$ ipython --no-banner

In [1]: import numpy as np

In [2]: from numpy import linalg as LA

In [3]: np.set_printoptions(suppress=True, linewidth=200)

In [4]: mat = np.load("block4.npy")

In [5]: mat
Out[5]: 
array([[  7,  10,   9,  10,  10],
       [-11,  -8,  -9,  -8,  -8],
       [  0,   3,   2,   3,   3],
       [  7,  10,   9,  10,  10],
       [  4,   7,   6,   7,   7]])

In [6]: Uu, sigma, VT = LA.svd(mat)

In [7]: evecs = VT[:(sigma > 1e-8).sum()]

In [8]: rng = np.random.default_rng(9248)

In [9]: vec = mat[0] + 2 * mat[2] + rng.integers(2) * np.eye(5)[0]

In [10]: print(vec)
[ 7. 16. 13. 16. 16.]

In [11]: np.round(evecs.T @ evecs, 2)
Out[11]: 
array([[ 0.91, -0.06,  0.26, -0.06, -0.06],
       [-0.06,  0.29,  0.18,  0.29,  0.29],
       [ 0.26,  0.18,  0.21,  0.18,  0.18],
       [-0.06,  0.29,  0.18,  0.29,  0.29],
       [-0.06,  0.29,  0.18,  0.29,  0.29]])

In [12]: np.round(LA.norm(vec - evecs.T @ evecs @ vec), 2)
Out[12]: np.float64(0.0)

In [13]: print(np.allclose(evecs.T @ evecs @ vec, vec))
True

In [14]: np.round(np.diag(evecs.T @ evecs), 2)
Out[14]: array([0.91, 0.29, 0.21, 0.29, 0.29])

In [15]: LA.matrix_rank(np.vstack([mat, vec]))
Out[15]: np.int64(2)

In [16]: Uu, sigma, VT = LA.svd(mat)

In [17]: np.argmax(sigma[:-1] / (sigma[1:] + 1e-6)) + 1
Out[17]: np.int64(2)

In [18]: sigma.round(2) + 0
Out[18]: array([38.18,  5.12,  0.  ,  0.  ,  0.  ])

In [19]: M2 = Uu[:, :2] @ np.diag(sigma[:2]) @ VT[:2]

In [20]: M2.round(2) + 0
Out[20]: 
array([[  7.,  10.,   9.,  10.,  10.],
       [-11.,  -8.,  -9.,  -8.,  -8.],
       [  0.,   3.,   2.,   3.,   3.],
       [  7.,  10.,   9.,  10.,  10.],
       [  4.,   7.,   6.,   7.,   7.]])

In [21]: round(float(LA.norm(mat - M2) / LA.norm(mat)), 2)
Out[21]: 0.0

In [22]: round(float(np.abs(mat - M2).max()), 2)
Out[22]: 0.0

In [23]: blk = np.stack([mat, -1 * mat, mat[::-1]])

In [24]: LA.matrix_rank(blk)
Out[24]: array([2, 2, 2])

In [25]: LA.matrix_rank(blk.reshape(3, -1))
Out[25]: np.int64(2)

In [26]: blk.shape
Out[26]: (3, 5, 5)

In [27]: np.round(LA.det(blk), 2) + 0
Out[27]: array([0., 0., 0.])

In [28]: (blk @ mat.T).shape
Out[28]: (3, 5, 5)

In [29]: print(np.round(LA.norm(blk, axis=(1, 2)), 2))
[38.52 38.52 38.52]
